>>> import numpy as np
>>> np.set_printoptions(precision=3, suppress=True, linewidth=200)
>>> def rd(a):
...     return np.round(a, 3) + 0
... 
>>> Z = np.array([[-2, 1, 4, -4, -3, -5, 3, 1, -1]])
>>> rng = np.random.default_rng(847311)
>>> feats = rng.normal(size=(23, 1)) @ Z + np.array([6, 9, -3, -1, -5, -7, 3, 3, -6])
>>> rd(feats)
array([[  4.83 ,   9.585,  -0.661,  -3.339,  -6.754,  -9.924,   4.754,   3.585,  -6.585],
       [  5.96 ,   9.02 ,  -2.92 ,  -1.08 ,  -5.06 ,  -7.1  ,   3.06 ,   3.02 ,  -6.02 ],
       [  7.767,   8.117,  -6.534,   2.534,  -2.35 ,  -2.583,   0.35 ,   2.117,  -5.117],
       [  7.757,   8.122,  -6.513,   2.513,  -2.365,  -2.609,   0.365,   2.122,  -5.122],
       [  6.987,   8.507,  -4.973,   0.973,  -3.52 ,  -4.534,   1.52 ,   2.507,  -5.507],
       [  6.217,   8.891,  -3.434,  -0.566,  -4.674,  -6.457,   2.674,   2.891,  -5.891],
       [  4.666,   9.667,  -0.333,  -3.667,  -7.   , -10.334,   5.   ,   3.667,  -6.667],
       [  8.731,   7.635,  -8.462,   4.462,  -0.904,  -0.173,  -1.096,   1.635,  -4.635],
       [  7.343,   8.329,  -5.685,   1.685,  -2.986,  -3.643,   0.986,   2.329,  -5.329],
       [  4.848,   9.576,  -0.697,  -3.303,  -6.728,  -9.879,   4.728,   3.576,  -6.576],
       [  6.372,   8.814,  -3.744,  -0.256,  -4.442,  -6.07 ,   2.442,   2.814,  -5.814],
       [  2.969,  10.515,   3.062,  -7.062,  -9.546, -14.577,   7.546,   4.515,  -7.515],
       [ 10.341,   6.829, -11.683,   7.683,   1.512,   3.853,  -3.512,   0.829,  -3.829],
       [  6.489,   8.755,  -3.978,  -0.022,  -4.266,  -5.777,   2.266,   2.755,  -5.755],
       [  7.002,   8.499,  -5.003,   1.003,  -3.497,  -4.496,   1.497,   2.499,  -5.499],
       [  5.112,   9.444,  -1.223,  -2.777,  -6.332,  -9.221,   4.332,   3.444,  -6.444],
       [  7.804,   8.098,  -6.608,   2.608,  -2.294,  -2.49 ,   0.294,   2.098,  -5.098],
       [  5.982,   9.009,  -2.964,  -1.036,  -5.027,  -7.045,   3.027,   3.009,  -6.009],
       [  2.458,  10.771,   4.085,  -8.085, -10.314, -15.856,   8.314,   4.771,  -7.771],
       [  9.87 ,   7.065, -10.74 ,   6.74 ,   0.805,   2.675,  -2.805,   1.065,  -4.065],
       [  6.245,   8.877,  -3.49 ,  -0.51 ,  -4.632,  -6.387,   2.632,   2.877,  -5.877],
       [  5.655,   9.172,  -2.311,  -1.689,  -5.517,  -7.862,   3.517,   3.172,  -6.172],
       [  4.126,   9.937,   0.748,  -4.748,  -7.811, -11.686,   5.811,   3.937,  -6.937]])
>>> # looks like rank 2
>>> left, sv, vt = np.linalg.svd(feats)
>>> vecs = vt[:(sv > 1e-8).sum()]
>>> x0 = feats[2] + 3 * feats[5] + rng.integers(2) * np.eye(9)[1]
>>> rd(x0)
array([ 26.418,  34.791, -16.836,   0.836, -16.373, -21.955,   8.373,  10.791, -22.791])
>>> print(np.linalg.matrix_rank(np.vstack([feats, x0])))
2
>>> M2 = np.array([[2, 1, 2, 1, 0, 2, 2, 1, 2, 2, 0, 0],
...     [1, 0, 2, 2, 2, 1, 2, 1, 0, 0, 0, 1],
...     [1, 0, 1, 1, 2, 2, 1, 0, 0, 2, 1, 1],
...     [0, 1, 1, 2, 2, 1, 0, 0, 2, 0, 2, 0],
...     [0, 1, 0, 1, 1, 2, 2, 2, 1, 1, 2, 2],
...     [2, 2, 2, 0, 0, 1, 0, 2, 0, 0, 0, 1],
...     [2, 2, 2, 2, 0, 0, 2, 1, 1, 2, 2, 0],
...     [1, 1, 0, 0, 0, 0, 2, 1, 0, 2, 1, 1],
...     [2, 1, 1, 0, 1, 2, 0, 1, 2, 1, 2, 0],
...     [0, 1, 0, 0, 1, 2, 1, 2, 0, 0, 2, 1],
...     [1, 1, 1, 2, 0, 0, 2, 2, 0, 2, 0, 2],
...     [0, 0, 2, 1, 1, 2, 0, 1, 2, 2, 2, 2]])
>>> J = M2 + M2.T
>>> J
array([[4, 2, 3, 1, 0, 4, 4, 2, 4, 2, 1, 0],
       [2, 0, 2, 3, 3, 3, 4, 2, 1, 1, 1, 1],
       [3, 2, 2, 2, 2, 4, 3, 0, 1, 2, 2, 3],
       [1, 3, 2, 4, 3, 1, 2, 0, 2, 0, 4, 1],
       [0, 3, 2, 3, 2, 2, 2, 2, 2, 2, 2, 3],
       [4, 3, 4, 1, 2, 2, 0, 2, 2, 2, 0, 3],
       [4, 4, 3, 2, 2, 0, 4, 3, 1, 3, 4, 0],
       [2, 2, 0, 0, 2, 2, 3, 2, 1, 4, 3, 2],
       [4, 1, 1, 2, 2, 2, 1, 1, 4, 1, 2, 2],
       [2, 1, 2, 0, 2, 2, 3, 4, 1, 0, 4, 3],
       [1, 1, 2, 4, 2, 0, 4, 3, 2, 4, 0, 4],
       [0, 1, 3, 1, 3, 3, 0, 2, 2, 3, 4, 4]])
>>> cov = J.T @ J
>>> np.allclose(cov, cov.T)
True
>>> (J @ J.T).shape
(12, 12)
>>> print(np.diag(cov))
[ 87  59  68  65  59  71 100  59  57  68  87  78]
>>> print(rd(np.linalg.eigvalsh(cov)[::-1]))
[642.241  47.602  36.897  34.637  29.548  24.267  15.06   11.039   9.45    5.112   1.951   0.197]
